$ python3 -q
>>> import numpy as np
>>> from numpy import linalg as LA
>>> np.set_printoptions(precision=1, suppress=True, linewidth=100, sign=" ")
>>> m1 = np.array([[-15, -3, -24, 35, 7, 56],
...     [-12, -18, -12, 28, 42, 28],
...     [-24, -6, -6, 56, 14, 14],
...     [35, 7, 56, 40, 8, 64],
...     [28, 42, 28, 32, 48, 32],
...     [56, 14, 14, 64, 16, 16]])
>>> A2 = np.array([[1, 2, 5], [-1, 2, 3], [3, -1, -1], [0, 2, 2], [3, 1, -5], [4, 1, 0]])
>>> np.einsum("ik,kj->ij", m1, A2)
array([[ 161,  121,  -25],
       [ 208,   78, -256],
       [  62,   86,  -90],
       [ 476,  180,  180],
       [ 342,  256,   62],
       [ 196,  286,  356]])
>>> m1 @ A2
array([[ 161,  121,  -25],
       [ 208,   78, -256],
       [  62,   86,  -90],
       [ 476,  180,  180],
       [ 342,  256,   62],
       [ 196,  286,  356]])
>>> np.einsum("ij,ij->i", m1, m1)
array([  5220,   3944,   4176,  10170,   7684,   8136])
>>> np.einsum("ik,kj->ji", m1, A2)
array([[ 161,  208,   62,  476,  342,  196],
       [ 121,   78,   86,  180,  256,  286],
       [ -25, -256,  -90,  180,   62,  356]])
>>> LA.matrix_rank(np.vstack([m1, A2.T]))
np.int64(6)
>>> LA.matrix_rank(m1 @ A2)
np.int64(3)
>>> np.einsum("ij->j", m1)
array([  68,   36,   56,  255,  135,  210])
>>> mat = np.loadtxt("block2.csv", delimiter=",")
>>> mat.round(1) + 0
array([[ 10. ,  -6.1, -17.2,  10.7],
       [  7.1,  -1.8,  -9.2,   6.6],
       [  6.5,  -1. ,  -7.7,   5.8],
       [  4.6,   0.7,  -3.9,   3.6],
       [  4.1,   0.9,  -3.2,   3.1],
       [  0. ,   0. ,   0. ,   0. ],
       [ -0.4,  -0.8,   0.1,  -0.2],
       [ -0.4,  -0.8,   0.1,  -0.2],
       [  1.1,   1.2,   8.1,  -2.2],
       [  1.5,   2.2,  10.1,  -2.6],
       [  2.8,   6.1,  17.2,  -4.3]])
>>> np.argsort(-LA.norm(mat, axis=0).round(6), kind="stable")[:3]
array([ 2,  3,  0])
>>> Xc = mat - mat.mean(axis=0)
>>> U, s, vt = LA.svd(Xc, full_matrices=False)
>>> np.round(Xc.mean(axis=0), 1) + 0
array([ 0.,  0.,  0.,  0.])
>>> LA.matrix_rank(Xc)
np.int64(3)
>>> np.abs(U[:, 0]).argmax()
np.int64(0)
>>> vt[0] * np.sign(vt[0, np.abs(vt[0]).argmax()])
array([-0.2,  0.2,  0.9, -0.4])
>>> U, s, vt = LA.svd(mat)
>>> np.argmax(s[:-1] / (s[1:] + 1e-6)) + 1
np.int64(3)
>>> A2 = U[:, :3] @ np.diag(s[:3]) @ vt[:3]
>>> round(float(LA.norm(mat - A2, 2)), 1), np.round(s[3], 1)
(0.0, np.float64(0.0))
>>> LA.matrix_rank(A2)
np.int64(3)
>>> M = np.load("w.npy")
>>> M
array([[-1.,  1.,  1.,  1.,  1.,  1.,  1.],
       [ 1., -1.,  1.,  1.,  1.,  1.,  1.],
       [ 1.,  1., -1.,  1.,  1.,  1.,  1.],
       [ 1.,  1.,  1., -1.,  1.,  1.,  1.],
       [ 1.,  1.,  1.,  1., -1.,  1.,  1.],
       [ 1.,  1.,  1.,  1.,  1., -1.,  1.],
       [ 1.,  1.,  1.,  1.,  1.,  1., -1.]])
>>> round(float(np.abs(LA.eigvals(M)).max()), 1)
5.0
>>> np.allclose(M, M.T)
True
>>> np.trace(M)
np.float64(-7.0)
>>> t3 = np.stack([M, 5 * M, M[::-1]])
>>> np.einsum("bij,cij->bc", t3, t3)
array([[   49.,   245.,    25.],
       [  245.,  1225.,   125.],
       [   25.,   125.,    49.]])
>>> LA.norm(t3, axis=(1, 2))
array([  7.,  35.,   7.])
>>> LA.matrix_rank(t3)
array([ 7,  7,  7])
>>> LA.matrix_rank(t3.reshape(3, -1))
np.int64(2)
>>> evals, vecs = LA.eigh(M)
>>> evals
array([-2., -2., -2., -2., -2., -2.,  5.])
>>> np.abs(vecs[:, -1])
array([ 0.4,  0.4,  0.4,  0.4,  0.4,  0.4,  0.4])
>>> np.round(vecs.T @ vecs, 1) + 0
array([[ 1.,  0.,  0.,  0.,  0.,  0.,  0.],
       [ 0.,  1.,  0.,  0.,  0.,  0.,  0.],
       [ 0.,  0.,  1.,  0.,  0.,  0.,  0.],
       [ 0.,  0.,  0.,  1.,  0.,  0.,  0.],
       [ 0.,  0.,  0.,  0.,  1.,  0.,  0.],
       [ 0.,  0.,  0.,  0.,  0.,  1.,  0.],
       [ 0.,  0.,  0.,  0.,  0.,  0.,  1.]])
>>> data = np.load("case5.npy")
>>> data
array([[ 3,  3,  0],
       [ 3,  3,  3],
       [ 0,  3,  3]])
>>> A2 = LA.inv(data)
>>> np.round(data @ A2, 1) + 0
array([[ 1.,  0.,  0.],
       [ 0.,  1.,  0.],
       [ 0.,  0.,  1.]])
>>> A2.round(1) + 0
array([[ 0. ,  0.3, -0.3],
       [ 0.3, -0.3,  0.3],
       [-0.3,  0.3,  0. ]])
>>> (np.abs(A2) > 1e-9).astype(int)
array([[ 0,  1,  1],
       [ 1,  1,  1],
       [ 1,  1,  0]])
>>> np.allclose(A2, data.T)
False
>>> np.round(LA.det(data) * A2, 1) + 0
array([[ 0., -9.,  9.],
       [-9.,  9., -9.],
       [ 9., -9.,  0.]])
>>> Q, R = LA.qr(data)
>>> round(float(abs(R[0, 0])), 1), np.round(LA.norm(data[:, 0]), 1)
(4.2, np.float64(4.2))
>>> Q.shape, R.shape
((3, 3), (3, 3))
>>> R
array([[-4.2, -4.2, -2.1],
       [ 0. ,  3. ,  3. ],
       [ 0. ,  0. ,  2.1]])
>>> np.round(Q.T @ Q, 1) + 0
array([[ 1.,  0.,  0.],
       [ 0.,  1.,  0.],
       [ 0.,  0.,  1.]])
>>> evals, vecs = LA.eigh(data)
>>> x = np.array([2, 0, 0])
>>> np.abs(data).sum(axis=1).max(), np.round(np.abs(evals).max(), 1)
(np.int64(9), np.float64(7.2))
>>> vecs * np.maximum(evals, 0) @ vecs.T
array([[ 3.3,  2.6,  0.3],
       [ 2.6,  3.6,  2.6],
       [ 0.3,  2.6,  3.3]])
>>> vecs * np.abs(evals) @ vecs.T
array([[ 3.6,  2.1,  0.6],
       [ 2.1,  4.2,  2.1],
       [ 0.6,  2.1,  3.6]])
>>> u = np.array([0, 1, 3, -1, 2, -1, -3])
>>> A2 = M + np.outer(u, np.eye(7)[4])
>>> np.round(LA.det(A2) / LA.det(M), 1), np.round(1 + LA.solve(M, u)[4], 1)
(np.float64(0.1), np.float64(0.1))
>>> A2
array([[-1.,  1.,  1.,  1.,  1.,  1.,  1.],
       [ 1., -1.,  1.,  1.,  2.,  1.,  1.],
       [ 1.,  1., -1.,  1.,  4.,  1.,  1.],
       [ 1.,  1.,  1., -1.,  0.,  1.,  1.],
       [ 1.,  1.,  1.,  1.,  1.,  1.,  1.],
       [ 1.,  1.,  1.,  1.,  0., -1.,  1.],
       [ 1.,  1.,  1.,  1., -2.,  1., -1.]])
>>> F = np.diag(20 * np.array([0, 2, 2, 3, 3])) + np.array([[2, 4, 5, 1, 0],
...     [3, 5, 2, 5, 2],
...     [0, 4, 2, 5, 5],
...     [1, 4, 0, 5, 2],
...     [1, 2, 4, 0, 0]])
>>> F
array([[  2,   4,   5,   1,   0],
       [  3,  45,   2,   5,   2],
       [  0,   4,  42,   5,   5],
       [  1,   4,   0,  65,   2],
       [  1,   2,   4,   0,  60]])
>>> x = np.array([-2, -2, 2, 2, 1])
>>> target = F @ x
>>> b, lr = np.zeros(5), 1 / LA.norm(F, 2) ** 2
>>> for i in range(20):
...     b -= lr * F.T @ (F @ b - target)
...     if i % 5 == 0: print(i, round(LA.norm(F @ b - target), 1))
... 
0 79.7
5 8.7
10 3.4
15 3.3
>>> np.round(LA.cond(F), 1)
np.float64(38.3)
>>> U, s, vt = LA.svd(F)
>>> s
array([ 67.2,  60.6,  45.1,  39.9,   1.8])
>>> A2 = U[:, :4] @ np.diag(s[:4]) @ vt[:4]
>>> round(LA.norm(F - A2, 2), 1), np.round(s[4], 1)
(np.float64(1.8), np.float64(1.8))
>>> LA.matrix_rank(A2)
np.int64(4)
>>> A2.round(1) + 0
array([[  0.3,   4.1,   5. ,   1. ,   0. ],
       [  3.1,  45. ,   2. ,   5. ,   2. ],
       [  0.2,   4. ,  42. ,   5. ,   5. ],
       [  1. ,   4. ,   0. ,  65. ,   2. ],
       [  1. ,   2. ,   4. ,   0. ,  60. ]])
>>> np.round(np.abs(F - A2).max(), 1)
np.float64(1.7)
>>> LA.matrix_rank(F, rtol=0.05)
np.int64(4)
>>> x = np.array([3, 1, 2, 2, 3])
>>> np.sign((F @ x).round(6))
array([ 1,  1,  1,  1,  1])
>>> F @ np.ones(5)
array([ 12.,  57.,  56.,  72.,  67.])
>>> (F @ x).argmax()
np.int64(4)
>>> LA.norm(F @ x) <= LA.norm(F, 2) * LA.norm(x) + 1e-9
np.True_
>>> (F * x).sum(axis=1)
array([  22,   74,  113,  143,  193])
>>> W0 = np.array([[0.0, 1.0, 1.0, 1.0, 1.0],
...     [1.0, 0.0, 1.0, 1.0, 1.0],
...     [1.0, 1.0, 0.0, 1.0, 1.0],
...     [1.0, 1.0, 1.0, 0.0, 1.0],
...     [1.0, 1.0, 1.0, 1.0, 0.0]])
>>> Q, vecs = LA.qr(W0[:, :4])[0], LA.qr(W0[:, 4:])[0]
>>> s = LA.svd(Q.T @ vecs, compute_uv=False)
>>> s
array([ 0.8])
>>> (s > 0.9).sum()
np.int64(0)
>>> [round(float(LA.det(W0[:i, :i])), 2) + 0 for i in range(1, 6)]
[0.0, -1.0, 2.0, -3.0, 4.0]
>>> J = np.loadtxt("data.csv", delimiter=",")
>>> J
array([[ 2.7, -0.4],
       [-0.4,  2.3]])
>>> x = np.array([1, 2])
>>> target = J @ x
>>> target
array([ 1.9,  4.2])
>>> np.round(LA.solve(J.T, J[0]), 1) + 0
array([ 1.,  0.])
>>> LA.solve(J, -2 * target)
array([-2., -4.])
>>> LA.solve(J, J[:, 1])
array([ 0.,  1.])
>>> feats = np.array([[1.1, 1.3, 0.7, 0.4, -0.4],
...     [-0.7, -1.5, -1.6, -2.8, 0.0],
...     [1.0, 0.3, 1.4, 0.0, 2.5],
...     [3.4, -0.3, 1.2, 1.1, -0.5],
...     [-0.7, -0.8, 0.9, 0.1, -0.7],
...     [-0.1, 0.3, 0.5, 0.0, -1.3]])
>>> A2 = np.array([[1, 1, 2], [1, -1, 1], [2, -1, 0], [-2, 0, 2], [-2, -1, -2]])
>>> A2.T @ feats.T
array([[ 3.8,  0.2, -0.9,  4.3,  1.5,  3.8],
       [-0.5,  2.4, -3.2,  3. , -0.1,  0.4],
       [ 5.1, -8.5, -2.7,  9.7, -0.6,  2.7]])
>>> LA.matrix_rank(feats @ A2)
np.int64(3)
>>> feats @ A2
array([[ 3.8, -0.5,  5.1],
       [ 0.2,  2.4, -8.5],
       [-0.9, -3.2, -2.7],
       [ 4.3,  3. ,  9.7],
       [ 1.5, -0.1, -0.6],
       [ 3.8,  0.4,  2.7]])
>>> np.einsum("ik,kj->ji", feats, A2)
array([[ 3.8,  0.2, -0.9,  4.3,  1.5,  3.8],
       [-0.5,  2.4, -3.2,  3. , -0.1,  0.4],
       [ 5.1, -8.5, -2.7,  9.7, -0.6,  2.7]])
>>> LA.matrix_rank(np.vstack([feats, A2.T]))
np.int64(5)
>>> np.vstack([feats, A2.T]).shape
(9, 5)
>>> t3 = np.stack([feats, 3 * feats, feats[::-1]])
>>> LA.norm(t3, axis=(1, 2))
array([  6.7,  20.2,   6.7])
>>> LA.matrix_rank(t3)
array([ 5,  5,  5])
>>> np.einsum("bij,cij->bc", t3, t3)
array([[  45.2,  135.5,    9.7],
       [ 135.5,  406.6,   29.2],
       [   9.7,   29.2,   45.2]])
